$ python3 -q
>>> import numpy as np
>>> import numpy.linalg as la
>>> np.set_printoptions(suppress=True, linewidth=100)
>>> def rd(a):
...     return np.round(a, 3) + 0
... 
>>> data = np.diag(np.array([0, -3, 2, 3, 2, 2, -1, 2, 1, -3, -1]))
>>> data
array([[ 0,  0,  0,  0,  0,  0,  0,  0,  0,  0,  0],
       [ 0, -3,  0,  0,  0,  0,  0,  0,  0,  0,  0],
       [ 0,  0,  2,  0,  0,  0,  0,  0,  0,  0,  0],
       [ 0,  0,  0,  3,  0,  0,  0,  0,  0,  0,  0],
       [ 0,  0,  0,  0,  2,  0,  0,  0,  0,  0,  0],
       [ 0,  0,  0,  0,  0,  2,  0,  0,  0,  0,  0],
       [ 0,  0,  0,  0,  0,  0, -1,  0,  0,  0,  0],
       [ 0,  0,  0,  0,  0,  0,  0,  2,  0,  0,  0],
       [ 0,  0,  0,  0,  0,  0,  0,  0,  1,  0,  0],
       [ 0,  0,  0,  0,  0,  0,  0,  0,  0, -3,  0],
       [ 0,  0,  0,  0,  0,  0,  0,  0,  0,  0, -1]])
>>> Y = np.array([[3, -5, -5],
...     [-3, -5, 3],
...     [0, 3, -3],
...     [-4, -4, -2],
...     [1, 3, 4],
...     [-5, -4, 1],
...     [-1, 1, 3],
...     [1, 3, 0],
...     [-5, -1, 3],
...     [2, -4, 3],
...     [4, -5, -3]])
>>> np.einsum("ij->j", data)
array([ 0, -3,  2,  3,  2,  2, -1,  2,  1, -3, -1])
>>> np.einsum("ij,ij->i", data, data)
array([0, 9, 4, 9, 4, 4, 1, 4, 1, 9, 1])
>>> np.einsum("ik,kj->ij", data, Y)
array([[  0,   0,   0],
       [  9,  15,  -9],
       [  0,   6,  -6],
       [-12, -12,  -6],
       [  2,   6,   8],
       [-10,  -8,   2],
       [  1,  -1,  -3],
       [  2,   6,   0],
       [ -5,  -1,   3],
       [ -6,  12,  -9],
       [ -4,   5,   3]])
>>> arr = np.load("sample3.npy")
>>> arr
array([[ 3,  3,  3,  3,  3,  3,  3,  3],
       [ 3,  6,  6,  6,  6,  6,  6,  6],
       [ 3,  6,  9,  9,  9,  9,  9,  9],
       [ 3,  6,  9, 12, 12, 12, 12, 12],
       [ 3,  6,  9, 12, 15, 15, 15, 15],
       [ 3,  6,  9, 12, 15, 18, 18, 18],
       [ 3,  6,  9, 12, 15, 18, 21, 21],
       [ 3,  6,  9, 12, 15, 18, 21, 24]])
>>> x0 = np.ones(8)
>>> for _ in range(3):
...     x0 = arr @ x0
...     x0 /= la.norm(x0)
...     print(round(x0 @ arr @ x0, 3))
... 
87.983
88.095
88.096
>>> rd(x0)
array([0.089, 0.175, 0.256, 0.327, 0.387, 0.434, 0.466, 0.483])
>>> Lm = la.cholesky(arr)
>>> print(rd(Lm))
[[1.732 0.    0.    0.    0.    0.    0.    0.   ]
 [1.732 1.732 0.    0.    0.    0.    0.    0.   ]
 [1.732 1.732 1.732 0.    0.    0.    0.    0.   ]
 [1.732 1.732 1.732 1.732 0.    0.    0.    0.   ]
 [1.732 1.732 1.732 1.732 1.732 0.    0.    0.   ]
 [1.732 1.732 1.732 1.732 1.732 1.732 0.    0.   ]
 [1.732 1.732 1.732 1.732 1.732 1.732 1.732 0.   ]
 [1.732 1.732 1.732 1.732 1.732 1.732 1.732 1.732]]
>>> x0 = np.array([0, -3, 2, 1, 1, 3, -3, -1])
>>> rhs = arr @ x0
>>> rhs
array([ 0,  0,  9, 12, 12,  9, -3, -6])
>>> rd(la.solve(arr, arr[:, 7]))
array([0., 0., 0., 0., 0., 0., 0., 1.])
>>> print(rd(la.solve(arr.T, arr[2])))
[0. 0. 1. 0. 0. 0. 0. 0.]
>>> rd(la.solve(arr, -2 * rhs))
array([ 0.,  6., -4., -2., -2., -6.,  6.,  2.])
>>> rd(la.solve(arr, rhs))
array([ 0., -3.,  2.,  1.,  1.,  3., -3., -1.])
>>> rng = np.random.default_rng(42278)
>>> lab = rng.permutation(8)
>>> lab
array([5, 3, 1, 6, 0, 7, 4, 2])
>>> Y = arr[lab][:, lab]
>>> np.trace(Y)
np.int64(108)
>>> print(np.allclose(Y, arr))
False
>>> Z = np.sign(np.array([[1, -3, -3, 3], [2, 1, 3, 2], [1, 0, -3, 3], [1, 0, -3, -2]]))
>>> Y = (np.tril(Z, -1) + np.eye(4)) @ (np.triu(Z, 1) + np.eye(4))
>>> w = np.array([0, -1, -2, -2])
>>> X = np.rint(Y * w @ la.inv(Y)) + 0
>>> X
array([[ 6.,  1., -3., -4.],
       [ 8.,  0., -4., -4.],
       [ 8.,  1., -5., -4.],
       [ 8.,  1., -3., -6.]])
>>> proj = np.triu(np.array([[-2, 2, 2, 3], [3, -1, 1, -2], [2, 2, 2, 2], [-1, 1, 2, 1]]), 1) + np.eye(4)
>>> Y = proj @ X @ la.inv(proj)
>>> Y
array([[  62., -118.,  -36., -388.],
       [   0.,   -1.,   -2.,    6.],
       [  24.,  -45.,  -14., -150.],
       [   8.,  -15.,   -4.,  -52.]])
>>> print(proj @ X - X @ proj)
[[ 56.  -7. -40. -44.]
 [ -8. -17. -15.  -8.]
 [ 16. -14. -23. -24.]
 [  0. -16. -17. -16.]]
>>> np.trace(Y), np.trace(X)
(np.float64(-5.0), np.float64(-5.0))
>>> w, V = la.eigvalsh(data)
Traceback (most recent call last):
  File "<python-input-40>", line 1, in <module>
    w, V = la.eigvalsh(data)
    ^^^^
ValueError: too many values to unpack (expected 2)
>>> w, V = la.eigh(data)
>>> w.sum(), np.trace(data)
(np.float64(4.0), np.int64(4))
>>> V.T @ data @ V
array([[-3.,  0.,  0.,  0.,  0.,  0.,  0.,  0.,  0.,  0.,  0.],
       [ 0., -3.,  0.,  0.,  0.,  0.,  0.,  0.,  0.,  0.,  0.],
       [ 0.,  0., -1.,  0.,  0.,  0.,  0.,  0.,  0.,  0.,  0.],
       [ 0.,  0.,  0., -1.,  0.,  0.,  0.,  0.,  0.,  0.,  0.],
       [ 0.,  0.,  0.,  0.,  0.,  0.,  0.,  0.,  0.,  0.,  0.],
       [ 0.,  0.,  0.,  0.,  0.,  1.,  0.,  0.,  0.,  0.,  0.],
       [ 0.,  0.,  0.,  0.,  0.,  0.,  2.,  0.,  0.,  0.,  0.],
       [ 0.,  0.,  0.,  0.,  0.,  0.,  0.,  2.,  0.,  0.,  0.],
       [ 0.,  0.,  0.,  0.,  0.,  0.,  0.,  0.,  2.,  0.,  0.],
       [ 0.,  0.,  0.,  0.,  0.,  0.,  0.,  0.,  0.,  2.,  0.],
       [ 0.,  0.,  0.,  0.,  0.,  0.,  0.,  0.,  0.,  0.,  3.]])
>>> print(np.abs(V[:, -1]).round(6).argmax())
3
>>> np.abs(V[:, -1])
array([0., 0., 0., 1., 0., 0., 0., 0., 0., 0., 0.])
>>> U, s, VT = la.svd(X)
>>> V = VT[:(s > 1e-8).sum()]
>>> x0 = X[1] + 3 * X[3] + rng.integers(2) * np.eye(4)[1]
>>> print(x0)
[ 32.   4. -13. -22.]
>>> print(rd(la.norm(x0 - V.T @ V @ x0)))
0.5
>>> rk = la.matrix_rank(X)
>>> rk
np.int64(3)
>>> N = la.svd(X)[2][rk:].T
>>> np.allclose(X @ N, 0)
True
>>> N.shape
(4, 1)
>>> [int(la.matrix_rank(X[:i])) for i in range(1, len(X) + 1)]
[1, 2, 3, 3]
>>> la.matrix_rank(X.T @ X), la.matrix_rank(X @ X.T)
(np.int64(3), np.int64(3))
